% python3 -q
>>> import numpy as np
>>> np.set_printoptions(precision=4, suppress=True, linewidth=120, floatmode="fixed")
>>> feats = np.array([[1, 2, 1, -2], [0, 0, -1, -1], [-1, 1, 2, -1]])
>>> feats[1] = feats[2]
>>> print(feats)
[[ 1  2  1 -2]
 [-1  1  2 -1]
 [-1  1  2 -1]]
>>> # rows 1 and 2 are equal
>>> left, s, Vt = np.linalg.svd(feats)
>>> print(np.argmax(s[:-1] / (s[1:] + 1e-6)) + 1)
2
>>> print(s.round(4) + 0)
[4.3987 2.1567 0.0000]
>>> Y = left[:, :2] @ np.diag(s[:2]) @ Vt[:2]
>>> print(Y)
[[ 1.0000  2.0000  1.0000 -2.0000]
 [-1.0000  1.0000  2.0000 -1.0000]
 [-1.0000  1.0000  2.0000 -1.0000]]
>>> print(round(float(np.linalg.norm(feats - Y, 2)), 4), round(float(s[2]), 4))
0.0 0.0
>>> Y = np.array([[6, 7, 5], [6, 1, 5]])
>>> basis = np.kron(Y, feats)
>>> print(np.linalg.matrix_rank(basis))
4
>>> print(basis.shape)
(6, 12)
>>> print(np.round(np.linalg.norm(basis, 2), 4), np.round(np.linalg.norm(Y, 2) * np.linalg.norm(feats, 2), 4))
55.3101 55.3101
>>> basis = np.array([[0.4, 1.6, -0.1]])
>>> rng = np.random.default_rng(26258)
>>> data = np.array([[4], [1], [1], [1], [4], [2], [1], [9], [2], [4], [3]]) @ basis + 0.05 * rng.normal(size=(11, 3))
>>> print(data)
[[ 1.6486  6.3569 -0.4476]
 [ 0.4079  1.6195 -0.0863]
 [ 0.4254  1.5639 -0.2070]
 [ 0.3048  1.6192 -0.0233]
 [ 1.5774  6.3952 -0.4351]
 [ 0.7675  3.1657 -0.1759]
 [ 0.3801  1.5906 -0.0647]
 [ 3.6136 14.3718 -0.9617]
 [ 0.7618  3.2280 -0.1551]
 [ 1.6045  6.4568 -0.4243]
 [ 1.1427  4.8746 -0.3346]]
>>> # column 1 is much longer than the rest
>>> x = np.array([1, 1, 2])
>>> rhs = data @ x
>>> print(rhs)
[ 7.1104  1.8548  1.5753  1.8774  7.1025  3.5815  1.8414 16.0621  3.6797  7.2127  5.3481]
>>> print(np.round(np.linalg.pinv(data) @ data, 4) + 0)
[[1.0000 0.0000 0.0000]
 [0.0000 1.0000 0.0000]
 [0.0000 0.0000 1.0000]]
>>> rhs = rhs + 0.05 * rng.normal(size=11)
>>> print(rhs)
[ 7.0997  1.8180  1.6333  1.9440  7.0697  3.6166  1.9449 16.0678  3.7284  7.3227  5.2892]
>>> beta, *_ = np.linalg.lstsq(data, rhs)
>>> print(np.round(data.T @ (rhs - data @ beta), 4) + 0)
[0.0000 0.0000 0.0000]
>>> print(beta)
[1.0221 1.0206 2.3613]
>>> Xs = (data - data.mean(axis=0)) / data.std(axis=0)
>>> print(np.argwhere(np.abs(Xs) > 2))
[[7 0]
 [7 1]
 [7 2]]
>>> beta = np.linalg.lstsq(np.delete(Xs, 1, axis=1), Xs[:, 1])[0]
>>> print(beta)
[1.1316 0.1343]
>>> W0 = np.load("data.npy")
>>> print(W0)
[[ 0.9000  3.0000 -0.7000]
 [ 0.7875  0.1817  0.6623]
 [ 0.8000  0.2000  0.7000]
 [ 0.4000 -0.1000  0.1000]]
>>> O, vecs = np.linalg.qr(W0[:, :2])[0], np.linalg.qr(W0[:, 2:])[0]
>>> s = np.linalg.svd(O.T @ vecs, compute_uv=False)
>>> print(s)
[0.9632]
>>> x = np.array([2, 3, 1])
>>> rhs = W0 @ x
>>> print(np.linalg.solve(W0.T @ W0, W0.T @ rhs))
[2.0000 3.0000 1.0000]
>>> print(rhs)
[10.1000  2.7824  2.9000  0.6000]
>>> rhs = rhs + 0.1 * rng.normal(size=4)
>>> print(rhs)
[10.0187  2.7720  2.8448  0.6422]
>>> beta, *_ = np.linalg.lstsq(W0, rhs)
>>> print(np.round(W0.T @ (rhs - W0 @ beta), 4) + 0)
[0.0000 0.0000 0.0000]
>>> print(round(np.linalg.norm(rhs - W0 @ beta), 4))
0.0271
>>> print([round(float(np.linalg.norm(np.linalg.solve(W0.T @ W0 + lam * np.eye(3), W0.T @ rhs))), 2) for lam in (0, 1, 10, 100)])
[3.69, 3.19, 1.69, 0.31]
>>> print(beta)
[2.1260 2.8962 0.8331]
>>> Y = np.c_[W0[:, :1] @ np.array([[1]]), np.array([-9, 3, -8, 4])]
>>> print(Y)
[[ 0.9000 -9.0000]
 [ 0.7875  3.0000]
 [ 0.8000 -8.0000]
 [ 0.4000  4.0000]]
>>> print(np.linalg.norm(np.linalg.qr(W0)[0].T @ Y, axis=0) ** 2 / ((Y ** 2).sum(axis=0) + 1e-12))
[1.0000 0.6815]
>>> print(np.linalg.matrix_rank(np.c_[W0, Y]))
4
>>> print(np.linalg.matrix_rank(Y))
2
